In [1]: import numpy as np

In [2]: from numpy import linalg as LA

In [3]: np.set_printoptions(precision=2, suppress=True, linewidth=100)

In [4]: def rd(a):
   ...:     return np.round(a, 2) + 0
   ...: 

In [5]: rng = np.random.default_rng(93476)

In [6]: z = rng.integers(0, 3, 4)

In [7]: mat = np.array([[1, 1, -1, 1], [0, 0, 0, -2], [2, -2, -1, 0], [-1, -1, -1, -2]]) * (z[:, None] == z)

In [8]: mat
Out[8]: 
array([[ 1,  0,  0,  0],
       [ 0,  0,  0,  0],
       [ 0,  0, -1,  0],
       [ 0,  0, -1, -2]])

In [9]: # rank 3

In [10]: [round(float(x), 2) for x in LA.svd(mat, compute_uv=False)[:3]]
Out[10]: [2.29, 1.0, 0.87]

In [11]: np.allclose(mat[:-1].T @ LA.lstsq(mat[:-1].T, mat[-1])[0], mat[-1])
Out[11]: False

In [12]: LA.lstsq(mat[:-1].T, mat[-1])[2]
Out[12]: np.int32(2)

In [13]: feats = np.loadtxt("x.csv", delimiter=",")

In [14]: feats
Out[14]: 
array([[ 59.18,  20.19,  22.4 ,  99.62,  98.56],
       [ 59.96,  20.14,  20.77,  98.37,  99.07],
       [ 60.92,  19.25,  21.74,  98.76,  98.95],
       [ 61.75,  19.73,  19.68,  99.44, 101.39],
       [ 58.61,  20.85,  19.15, 102.93,  98.52],
       [ 61.33,  18.16,  20.16, 102.34, 100.02],
       [ 60.01,  18.69,  21.41, 100.48, 100.71],
       [ 61.91,  18.3 ,  19.13, 100.75,  99.2 ],
       [ 62.25,  22.31,  17.82,  99.19, 100.72],
       [ 60.9 ,  20.53,  20.58, 100.46, 100.35],
       [ 59.32,  19.64,  19.83,  99.06,  99.19],
       [ 59.94,  17.5 ,  20.28,  99.67, 100.64],
       [ 60.35,  20.02,  20.53, 100.11, 100.87],
       [ 59.65,  20.17,  19.4 , 100.74,  99.75],
       [ 58.65,  21.09,  21.08, 100.57, 100.11],
       [ 59.63,  19.64,  20.13, 100.34,  99.43],
       [ 61.46,  18.02,  19.14,  98.07, 100.18],
       [ 60.47,  19.55,  20.55,  99.27, 100.87],
       [ 58.82,  19.72,  19.88, 100.64,  99.57],
       [ 59.63,  20.14,  18.76,  99.98,  99.78],
       [ 58.05,  20.68,  19.51,  99.6 , 101.13]])

In [15]: Z = feats[[6, 9]].astype(float)

In [16]: for _ in range(6):
    ...:     z = LA.norm(feats[:, None] - Z, axis=-1).argmin(axis=1)
    ...:     Z = np.array([feats[z == j].mean(axis=0) for j in range(2)])
    ...: 

In [17]: z
Out[17]: array([1, 1, 0, 0, 1, 0, 0, 0, 1, 1, 1, 0, 1, 1, 1, 1, 0, 0, 1, 1, 1])

In [18]: np.abs(Z[1] - Z[0]).argmax()
Out[18]: np.int64(1)

In [19]: np.bincount(z)
Out[19]: array([ 8, 13])

In [20]: A2 = np.array([[2, 2, 3, 2, 3, 2, 0, 3, 2, 0],
    ...:     [1, 3, 1, 3, 1, 3, 3, 3, 3, 3],
    ...:     [2, 1, 2, 3, 0, 3, 1, 3, 0, 3],
    ...:     [2, 1, 2, 0, 2, 1, 3, 3, 2, 2],
    ...:     [1, 2, 1, 0, 3, 0, 0, 3, 3, 0],
    ...:     [1, 1, 2, 1, 2, 1, 3, 1, 3, 3],
    ...:     [3, 0, 3, 1, 3, 2, 3, 0, 1, 1],
    ...:     [0, 1, 3, 3, 2, 1, 0, 2, 1, 0],
    ...:     [3, 1, 1, 2, 2, 2, 1, 0, 2, 0],
    ...:     [3, 0, 1, 0, 0, 1, 2, 0, 0, 1]])

In [21]: J = A2 - A2.T

In [22]: J
Out[22]: 
array([[ 0,  1,  1,  0,  2,  1, -3,  3, -1, -3],
       [-1,  0,  0,  2, -1,  2,  3,  2,  2,  3],
       [-1,  0,  0,  1, -1,  1, -2,  0, -1,  2],
       [ 0, -2, -1,  0,  2,  0,  2,  0,  0,  2],
       [-2,  1,  1, -2,  0, -2, -3,  1,  1,  0],
       [-1, -2, -1,  0,  2,  0,  1,  0,  1,  2],
       [ 3, -3,  2, -2,  3, -1,  0,  0,  0, -1],
       [-3, -2,  0,  0, -1,  0,  0,  0,  1,  0],
       [ 1, -2,  1,  0, -1, -1,  0, -1,  0,  0],
       [ 3, -3, -2, -2,  0, -2,  1,  0,  0,  0]])

In [23]: u = np.array([0, 1])

In [24]: np.polyval(u, J[8])
Out[24]: array([1, 1, 1, 1, 1, 1, 1, 1, 1, 1])

In [25]: np.correlate(J[8], J[0], "full")
Out[25]: 
array([ -3,   5,   2, -10,  13,   1,  -5,   6,   2,  -7,   2,  -2,  -4,  -1,  -1,  -1,   0,   0,
         0])

In [26]: F = np.load("arr.npy")

In [27]: rd(F)
Out[27]: 
array([[-1.15, -0.67, -0.28, -0.18,  0.66, -0.1 , -1.09,  0.66, -0.21],
       [-0.94, -0.57,  1.01, -0.64,  0.19,  0.05,  0.84, -0.61,  0.48],
       [ 0.  , -0.59, -0.46,  0.21, -0.56,  1.3 ,  0.05,  0.44,  1.09],
       [ 0.1 , -0.42,  0.03, -0.31, -1.15, -1.24, -0.53,  0.01,  0.76],
       [-0.52, -0.79, -0.98,  0.67, -0.52, -0.22,  0.66, -0.63, -0.75],
       [ 1.05, -1.33,  0.61,  0.47,  0.53,  0.01, -0.37, -0.32, -0.15],
       [-0.63,  0.47,  0.84,  1.47, -0.35,  0.09, -0.52, -0.28,  0.17],
       [ 0.  ,  0.06, -0.46,  0.72,  1.  , -0.81,  0.67,  0.37,  1.  ],
       [ 0.  , -0.3 ,  0.66,  0.24, -0.46, -0.18,  0.74,  1.51, -0.6 ]])

In [28]: vec = np.array([2, 1, 0, 2, -3, 2, -2, 1, -3])

In [29]: a = np.maximum(F @ vec, 0)

In [30]: np.flatnonzero(a > 1e-9)
Out[30]: array([2, 4, 5, 6, 8])

In [31]: rd(a)
Out[31]: array([0.  , 0.  , 1.21, 0.  , 0.92, 0.98, 3.61, 0.  , 3.  ])

In [32]: rd(np.tanh(F @ vec))
Out[32]: array([-0.97, -1.  ,  0.84, -0.79,  0.73,  0.75,  1.  , -1.  ,  1.  ])

In [33]: rd(F * (a > 1e-9)[:, None])
Out[33]: 
array([[ 0.  ,  0.  ,  0.  ,  0.  ,  0.  ,  0.  ,  0.  ,  0.  ,  0.  ],
       [ 0.  ,  0.  ,  0.  ,  0.  ,  0.  ,  0.  ,  0.  ,  0.  ,  0.  ],
       [ 0.  , -0.59, -0.46,  0.21, -0.56,  1.3 ,  0.05,  0.44,  1.09],
       [ 0.  ,  0.  ,  0.  ,  0.  ,  0.  ,  0.  ,  0.  ,  0.  ,  0.  ],
       [-0.52, -0.79, -0.98,  0.67, -0.52, -0.22,  0.66, -0.63, -0.75],
       [ 1.05, -1.33,  0.61,  0.47,  0.53,  0.01, -0.37, -0.32, -0.15],
       [-0.63,  0.47,  0.84,  1.47, -0.35,  0.09, -0.52, -0.28,  0.17],
       [ 0.  ,  0.  ,  0.  ,  0.  ,  0.  ,  0.  ,  0.  ,  0.  ,  0.  ],
       [ 0.  , -0.3 ,  0.66,  0.24, -0.46, -0.18,  0.74,  1.51, -0.6 ]])

In [34]: X = np.loadtxt("a.csv", delimiter=",")

In [35]: X
Out[35]: 
array([[ -0.4,   0. ,   0.2,  -0.6,  -0.1,   1.3,  -0.4,  -1.4,   0.6,  -0.2,  -1.7,   0. ],
       [ -0.8,   0.6,  -0.7,   1.6,  -0.1,  -1.8,  -0.3,  -0.1,   1.6,  -0.7,  -0.9,   0.7],
       [  1.4,  -0.3,   1.8,   0.2,  -0.1,   0. ,  -0.5,   0.8,   1. ,  -0.4,   0.7,  -0.4],
       [  0.2,  -0.8,   0.1,   0.3,   2.3,   0.1,  -1.1,   1.7,  -0.7,  -1.3,  -0.9,  -0.5],
       [ -0.9,   0.3,  -1. ,  -1.2,   0.3,   1. ,  -0.5,  -1.8,  -0.2,   1.6,  -2.5,   0.9],
       [-22. , -10. ,  10. ,  30. ,   6. ,  -4. , -20. , -14. ,  36. ,   6. ,   4. , -18. ],
       [  0.3,   0.4,   0.9,   0. ,  -1.4,  -2.1,  -0.4,  -1.4,   0.8,   0.3,   0.7,  -0.4],
       [  0.1,  -1.1,  -1.4,   1.8,  -1.5,   0.8,  -0.8,   2.1,   0.7,  -1.1,  -0.2,   0.2],
       [  1.6,   0.1,  -0.1,   1.3,   0.6,   0.6,  -3.2,  -0.5,   0.2,   0.7,  -0.9,  -0.5],
       [ -3. ,  -1.5,  -2.3,  -1.2,  -0.2,   0.4,   0.5,  -0.9,  -0.1,  -1.1,   0.2,  -0.8],
       [  0.9,  -1.2,  -0.6,  -1. ,   1.3,   1.3,   0.2,   1.1,  -0.2,  -1.7,  -0.5,   0.5],
       [ -0.1,   0.1,   0.2,   0. ,   0.1,   0.5,  -0.4,  -0.7,   1.2,  -0.5,   1.4,   0.8],
       [  0.7,   1.1,   2.3,  -0.9,  -1.3,   0.2,  -1.9,  -1.6,   0.2,  -0.2,  -1.2,  -0.7],
       [  1.1,  -0.9,   0.2,  -1.1,   0.1,   0.9,   0.1,  -0.8,  -0.9,  -1.4,  -0.5,   0.7],
       [  0.5,   0.6,   0.7,   0.8,  -0.9,   0.6,  -1.4,   0.6,   0.4,   2.7,   0.9,   1.6],
       [ -1.4,  -0.3,   0.4,  -0.4,   0.2,   1.1,  -0.5,   0.1,  -1.3,   0.1,  -0.1,  -0.9],
       [  0.9,  -0.4,   2. ,   0. ,   0.4,   0.7,  -0.3,  -0.7,   2.8,   1.5,   0.8,  -0.2],
       [  0.5,  -1.1,   1.8,  -0.7,  -1.3,   0.4,   0.4,  -0.9,   0.3,   0.8,   0.6,   0.5],
       [ -1.1,   0.7,  -1.3,   1. ,   0.1,  -1. ,  -0.3,   1.4,  -0.6,   1.8,  -0.8,   0.5],
       [  0.2,   0.2,   0.3,   0.1,   1.3,   0. ,  -1.1,   0.4,  -0.3,   0.1,  -0.2,   1.8],
       [  0.4,  -1.9,  -1.6,   2. ,   0.2,   0.6,  -1.1,   0.1,   0.2,   1. ,   0.1,  -0.4],
       [ -1.1,  -1.4,   0.6,   0. ,  -1. ,   0.3,   0.3,  -0.9,   0.1,  -1.5,   0.6,  -1.4],
       [ -0.8,   1.6,  -0.8,   0.7,   0.5,   1.7,  -0.3,  -0.8,  -1.3,  -0.1,  -0.7,   0.3],
       [ -0.1,  -0.8,  -0.3,   0. ,   0.8,  -0.8,   0.6,   1.1,  -1.1,  -0.6,  -0.9,  -1.1],
       [ -0.5,   0.5,  -0.1,   1.8,  -0.4,   0.9,  -1.6,   0.9,   1.2,  -0.2,   1. ,   1.2],
       [ -2.2,   1.4,  -0.7,  -1.7,  -1.5,   1.7,   0.2,   0.1,  -0.4,   0.9,   0.5,   1.3],
       [  1.2,  -0.8,  -0.7,  -0.6,   1.4,   0.6,  -0.6,   0. ,   1.4,   1.2,   0.4,  -1.5],
       [ -0.3,  -0.2,   0.6,   0.5,   0.4,   0.7,   1. ,  -1.3,  -0.6,  -0.4,  -1.3,  -1.7],
       [  0.8,   0. ,   0.4,  -1. ,   1.5,  -1.1,   0.9,  -0.6,  -1.7,  -0.7,   0.2,   1.1],
       [  0.2,   0.9,  -0.1,   0.3,   0. ,   0.9,   1.1,  -1.9,  -1. ,  -0.6,  -2. ,  -0.3],
       [ -0.3,   0.1,   0.4,   1.3,   0.3,  -0.6,  -0.7,   1.1,   0.6,   0.9,   0.1,   1.3],
       [ -0.5,  -0.6,  -0.7,   2. ,   0.8,  -0.1,  -1.4,  -1.6,  -0.2,   0.2,   0. ,   0.7],
       [  2. ,   2.1,   0.7,  -0.1,   0.8,  -1. ,  -1.5,   0. ,  -0.9,   0.7,   0.1,  -0.2],
       [ -0.2,  -1. ,   0.8,   0.3,   0.7,  -0.3,   0.2,   1.9,  -0.5,   0.7,  -1.7,  -0.2],
       [  1. ,  -0.3,   1.2,   3.3,  -1.1,  -0.8,   2. ,  -1.2,   0.1,  -0.6,   0.1,   1. ],
       [  0.1,  -0.3,   1. ,  -0.2,   1.6,  -1. ,   2.2,   0.1,  -0.8,  -0.7,   0.4,  -1.8],
       [  1. ,  -0.5,  -0.2,   1.4,  -2.2,   0.5,  -0.3,  -1. ,   0.6,  -0.2,  -0.5,  -0.3],
       [  1.3,   0.1,  -0.3,   0. ,  -1.4,   1.5,   1. ,   0.1,  -1.9,   2. ,   0.4,   0.7],
       [ -1. ,   2.2,   0.3,  -0.4,   0.5,  -0.6,   0.6,  -0.9,  -0.5,   0.5,  -1.8,   0.6],
       [  2.7,   1.8,   0.6,  -2.7,  -0.1,   0.2,  -0.7,  -0.1,   0.9,  -0.6,  -0.7,   1.1],
       [  0.4,   0.1,  -1.8,   0.9,   0.9,   0.3,  -0.7,   1.5,  -0.6,   1.6,  -1.8,  -0.8],
       [  1.6,   0.7,   0.4,   0.3,   0.6,  -1.7,  -0.5,   0.2,  -0.7,  -0.5,   0.9,   0.2],
       [ -0.3,  -0.4,  -0.9,   1.8,   0.4,  -1. ,   1.9,   0.7,   0.7,   0.7,  -0.5,   1.6],
       [ -1.1,   0.7,   0.1,  -0.7,  -0.4,  -0.8,   0.6,  -1.4,  -1.9,   1. ,   0.6,  -0.8],
       [  1.7,   0. ,  -1.8,  -0.2,  -0.1,   0.7,  -0.4,   1.8,   1.1,  -1.9,   0.5,   0.3],
       [  0. ,   1. ,  -0.4,   0.1,   0.5,   0.7,   0. ,  -1.8,   1.1,   0.6,   0. ,   0.9],
       [  0.3,   1.1,  -0.4,  -1.9,   0.7,  -1.7,   0. ,  -0.3,   0. ,   2.3,   2.6,  -0.7]])

In [36]: # row 5 is much longer than the rest

In [37]: vec = np.array([3, -2, -3, -3, -3, 2, 2, 2, 0, -3, -1, 3])

In [38]: np.sign((X @ vec).round(6))
Out[38]: 
array([ 1., -1., -1., -1.,  1., -1., -1.,  1., -1.,  1.,  1., -1., -1.,  1., -1., -1., -1.,  1.,
       -1., -1., -1., -1., -1.,  1., -1.,  1., -1., -1.,  1.,  1., -1., -1., -1., -1., -1., -1.,
        1.,  1., -1.,  1., -1., -1.,  1., -1.,  1., -1., -1.])

In [39]: rd(X @ np.ones(12))
Out[39]: 
array([ -2.7,  -0.9,   4.2,  -0.6,  -4. ,   4. ,  -2.3,  -0.4,  -0.1, -10. ,   0.1,   2.6,  -3.3,
        -2.5,   7.1,  -3. ,   7.5,   1.3,   0.4,   2.8,  -0.4,  -5.4,   0. ,  -3.2,   4.7,  -0.4,
         2. ,  -2.6,  -0.2,  -2.5,   4.5,  -1.4,   2.7,   0.7,   4.7,   0.6,  -1.7,   3.5,  -0.5,
         2.4,   0. ,   1.5,   4.7,  -4.1,   1.7,   2.7,   2. ])

In [40]: X @ np.eye(12)[4]
Out[40]: 
array([-0.1, -0.1, -0.1,  2.3,  0.3,  6. , -1.4, -1.5,  0.6, -0.2,  1.3,  0.1, -1.3,  0.1, -0.9,
        0.2,  0.4, -1.3,  0.1,  1.3,  0.2, -1. ,  0.5,  0.8, -0.4, -1.5,  1.4,  0.4,  1.5,  0. ,
        0.3,  0.8,  0.8,  0.7, -1.1,  1.6, -2.2, -1.4,  0.5, -0.1,  0.9,  0.6,  0.4, -0.4, -0.1,
        0.5,  0.7])

In [41]: vec = np.array([3, 5, 2, -1, 3, -5, 2, -2, 4, 3, -5, -3])

In [42]: target = X @ vec

In [43]: rd(LA.solve(X.T @ X, X.T @ target))
Out[43]: array([ 3.,  5.,  2., -1.,  3., -5.,  2., -2.,  4.,  3., -5., -3.])

In [44]: target = target + 0.02 * rng.normal(size=47)

In [45]: rd(target)
Out[45]: 
array([  5.33,  12.63,   3.68,  -3.38,  10.31,  96.  ,  14.77, -24.18,   6.09, -21.98, -12.78,
        -7.12,  15.87,  -9.55,  -4.18, -12.29,  15.51,  -3.9 ,   4.  ,  -2.27, -13.81, -14.09,
        -5.55,   2.08, -16.13, -17.42,  10.48,   9.1 ,   4.03,  11.18,   0.11,  -6.9 ,  20.99,
         5.15,   2.81,  13.09,  -3.8 , -11.77,  23.17,  20.5 ,   7.77,   8.31,   4.7 ,   2.7 ,
       -11.16,   9.24,  14.72])

In [46]: b, *_ = LA.lstsq(X, target)

In [47]: rd(X.T @ (target - X @ b))
Out[47]: array([0., 0., 0., 0., 0., 0., 0., 0., 0., 0., 0., 0.])

In [48]: rd(b)
Out[48]: array([ 3.  ,  5.  ,  2.  , -1.  ,  3.01, -5.  ,  2.  , -2.  ,  4.  ,  3.  , -5.  , -3.  ])

In [49]: E = np.loadtxt("w.csv", delimiter=",")

In [50]: E
Out[50]: 
array([[-0.7 ,  1.3 ,  0.1 , -0.3 , -1.2 ,  0.3 , -0.4 ,  0.1 ],
       [ 1.2 ,  0.9 ,  0.7 ,  0.1 , -0.9 , -0.6 , -0.5 ,  0.2 ],
       [ 1.1 , -0.4 ,  0.9 , -0.3 ,  1.3 , -0.7 , -1.1 , -0.3 ],
       [-0.2 ,  0.4 , -1.  ,  1.9 ,  0.8 , -0.8 ,  0.7 , -1.6 ],
       [ 0.4 , -0.1 , -1.2 , -0.5 ,  0.  ,  2.3 ,  0.3 , -0.8 ],
       [ 0.5 ,  1.6 , -0.2 , -1.2 , -0.1 , -0.3 ,  0.2 ,  0.  ],
       [ 1.8 ,  0.3 , -0.3 ,  1.5 , -0.4 ,  1.3 ,  1.7 ,  0.  ],
       [ 0.9 ,  1.  , -0.1 ,  1.2 ,  0.  ,  0.6 ,  0.8 ,  0.1 ],
       [-0.7 ,  1.28,  0.06, -0.29, -1.14,  0.34, -0.4 ,  0.04],
       [-0.4 ,  0.9 ,  0.  , -0.5 , -0.6 , -0.6 , -0.8 ,  0.1 ]])

In [51]: A2 = np.c_[E[:, :2] @ np.array([[-3, -2], [0, 1]]), np.array([-4, 5, 7, -2, 6, -2, -3, 3, -3, 3])]

In [52]: rd(A2)
Out[52]: 
array([[ 2.1 ,  2.7 , -4.  ],
       [-3.6 , -1.5 ,  5.  ],
       [-3.3 , -2.6 ,  7.  ],
       [ 0.6 ,  0.8 , -2.  ],
       [-1.2 , -0.9 ,  6.  ],
       [-1.5 ,  0.6 , -2.  ],
       [-5.4 , -3.3 , -3.  ],
       [-2.7 , -0.8 ,  3.  ],
       [ 2.1 ,  2.68, -3.  ],
       [ 1.2 ,  1.7 ,  3.  ]])

In [53]: rd(LA.norm(LA.qr(E)[0].T @ A2, axis=0) ** 2 / ((A2 ** 2).sum(axis=0) + 1e-12))
Out[53]: array([1.  , 1.  , 0.95])

In [54]: rd(LA.norm(A2 - E @ LA.lstsq(E, A2)[0], axis=0))
Out[54]: array([0.  , 0.  , 2.79])

In [55]: arr = np.loadtxt("m.csv", delimiter=",")

In [56]: rd(arr)
Out[56]: 
array([[-0.3 , -0.49, -0.59,  0.16, -0.54],
       [ 0.25, -0.13,  0.18,  0.94,  0.06],
       [-0.05, -0.68, -0.09, -0.11,  0.72],
       [-0.15, -0.47,  0.77, -0.14, -0.38],
       [-0.91,  0.25,  0.12,  0.24,  0.22]])

In [57]: # columns are unit length and at right angles

In [58]: U, sig = LA.svd(arr)
---------------------------------------------------------------------------
ValueError                                Traceback (most recent call last)
Cell In[58], line 1
----> 1 U, sig = LA.svd(arr)

ValueError: too many values to unpack (expected 2)

In [59]: U, sig, Vh = LA.svd(arr, full_matrices=False)

In [60]: rd(np.cumsum(sig ** 2) / np.sum(sig ** 2))
Out[60]: array([0.2, 0.4, 0.6, 0.8, 1. ])

In [61]: U.shape, sig.shape, Vh.shape
Out[61]: ((5, 5), (5,), (5, 5))

In [62]: (sig > 1e-8).sum()
Out[62]: np.int64(5)

In [63]: np.allclose(U * sig @ Vh, arr)
Out[63]: True

In [64]: rd(U.T @ arr @ Vh.T)
Out[64]: 
array([[1., 0., 0., 0., 0.],
       [0., 1., 0., 0., 0.],
       [0., 0., 1., 0., 0.],
       [0., 0., 0., 1., 0.],
       [0., 0., 0., 0., 1.]])

In [65]: rd(Vh @ Vh.T)
Out[65]: 
array([[1., 0., 0., 0., 0.],
       [0., 1., 0., 0., 0.],
       [0., 0., 1., 0., 0.],
       [0., 0., 0., 1., 0.],
       [0., 0., 0., 0., 1.]])

In [66]: rd(np.sqrt((sig ** 2).sum())), rd(LA.norm(arr))
Out[66]: (np.float64(2.24), np.float64(2.24))
